$ python3 -q
>>> import numpy as np
>>> import numpy.linalg as la
>>> np.set_printoptions(precision=2, suppress=True, linewidth=160)
>>> def rd(a):
...     return np.round(a, 2) + 0
... 
>>> cent = np.array([[5, 0, 1], [3, 3, 0], [1, 3, 2]])
>>> W0 = np.repeat(cent, 11 // 3, axis=0)
>>> rng = np.random.default_rng(2822)
>>> W0 = W0 + 0.3 * rng.normal(size=W0.shape)
>>> rd(W0)
array([[ 4.84,  0.33,  1.2 ],
       [ 5.05,  0.27,  0.96],
       [ 5.49,  0.27,  1.08],
       [ 2.98,  2.54, -0.36],
       [ 2.84,  2.99,  0.22],
       [ 2.95,  2.73, -0.55],
       [ 0.74,  3.09,  2.46],
       [ 0.84,  3.11,  1.81],
       [ 1.34,  3.34,  2.08]])
>>> x = np.array([8, 4, 8])
>>> rd(np.einsum("ij,j->i", W0, x))
array([49.65, 49.15, 53.58, 31.12, 36.44, 30.17, 37.97, 33.6 , 40.72])
>>> hat = W0 @ la.solve(W0.T @ W0, W0.T)
>>> rd(np.diag(hat))
array([0.31, 0.31, 0.38, 0.33, 0.26, 0.41, 0.42, 0.27, 0.31])
>>> rd(hat @ W0[:, 1])
array([0.33, 0.27, 0.27, 2.54, 2.99, 2.73, 3.09, 3.11, 3.34])
>>> rd(la.eigvalsh(hat))
array([0., 0., 0., 0., 0., 0., 1., 1., 1.])
>>> la.matrix_rank(np.eye(9) - hat)
np.int64(6)
>>> feats = np.load("m.npy")
>>> feats
array([[0, 1, 0, 0],
       [1, 0, 0, 0],
       [0, 0, 0, 1],
       [0, 0, 1, 0]])
>>> # a transition matrix
>>> idx = rng.permutation(4)
>>> other = feats[:, idx] * rng.choice([-1, 1], 4)
>>> other
array([[ 0, -1,  0,  0],
       [ 0,  0,  0,  1],
       [-1,  0,  0,  0],
       [ 0,  0, -1,  0]])
>>> Uu, _, VT = la.svd(feats.T @ other)
>>> Uu @ VT
array([[ 0.,  0.,  0.,  1.],
       [ 0., -1.,  0.,  0.],
       [ 0.,  0., -1.,  0.],
       [-1.,  0.,  0.,  0.]])
>>> rd(la.lstsq(feats, other)[0])
array([[ 0.,  0.,  0.,  1.],
       [ 0., -1.,  0.,  0.],
       [ 0.,  0., -1.,  0.],
       [-1.,  0.,  0.,  0.]])
>>> idx
array([3, 1, 2, 0])
>>> u = np.array([4, 1, 2, 5])
>>> other = feats + np.outer(u, np.eye(4)[3])
>>> rd(la.det(other) / la.det(feats)), rd(1 + la.solve(feats, u)[3])
(np.float64(3.0), np.float64(3.0))
>>> other
array([[0., 1., 0., 4.],
       [1., 0., 0., 1.],
       [0., 0., 0., 3.],
       [0., 0., 1., 5.]])
>>> la.matrix_rank(other - feats)
np.int64(1)
>>> ang = np.radians(30)
>>> Rm = np.eye(4)
>>> Rm[2, 2] = Rm[0, 0] = np.cos(ang)
>>> Rm[2, 0], Rm[0, 2] = -np.sin(ang), np.sin(ang)
>>> rd(Rm)
array([[ 0.87,  0.  ,  0.5 ,  0.  ],
       [ 0.  ,  1.  ,  0.  ,  0.  ],
       [-0.5 ,  0.  ,  0.87,  0.  ],
       [ 0.  ,  0.  ,  0.  ,  1.  ]])
>>> other = feats @ Rm.T
>>> np.allclose(la.norm(feats, axis=1), la.norm(other, axis=1))
True
>>> rd(other)
array([[ 0.  ,  1.  ,  0.  ,  0.  ],
       [ 0.87,  0.  , -0.5 ,  0.  ],
       [ 0.  ,  0.  ,  0.  ,  1.  ],
       [ 0.5 ,  0.  ,  0.87,  0.  ]])
>>> x = np.array([2, 0, 0, 1])
>>> rd(np.sort(np.abs(np.degrees(np.angle(la.eigvals(other))))))
array([ 15.,  15., 165., 165.])
>>> rd(la.norm(x)), rd(la.norm(other @ x))
(np.float64(2.24), np.float64(2.24))
>>> J = np.load("case1.npy")
>>> J
array([[ -2, -10,   2],
       [ -1,  -5,  -1],
       [ -1,  -5,   3],
       [ -2, -10,  -1]])
>>> # rows and columns are dependent
>>> Uu, sigma, VT = la.svd(J)
>>> vecs = VT[:(sigma > 1e-8).sum()]
>>> x = J[0] + 2 * J[2] + rng.integers(2) * np.eye(3)[1]
>>> x
array([ -4., -20.,   8.])
>>> la.matrix_rank(np.vstack([J, x]))
np.int64(2)
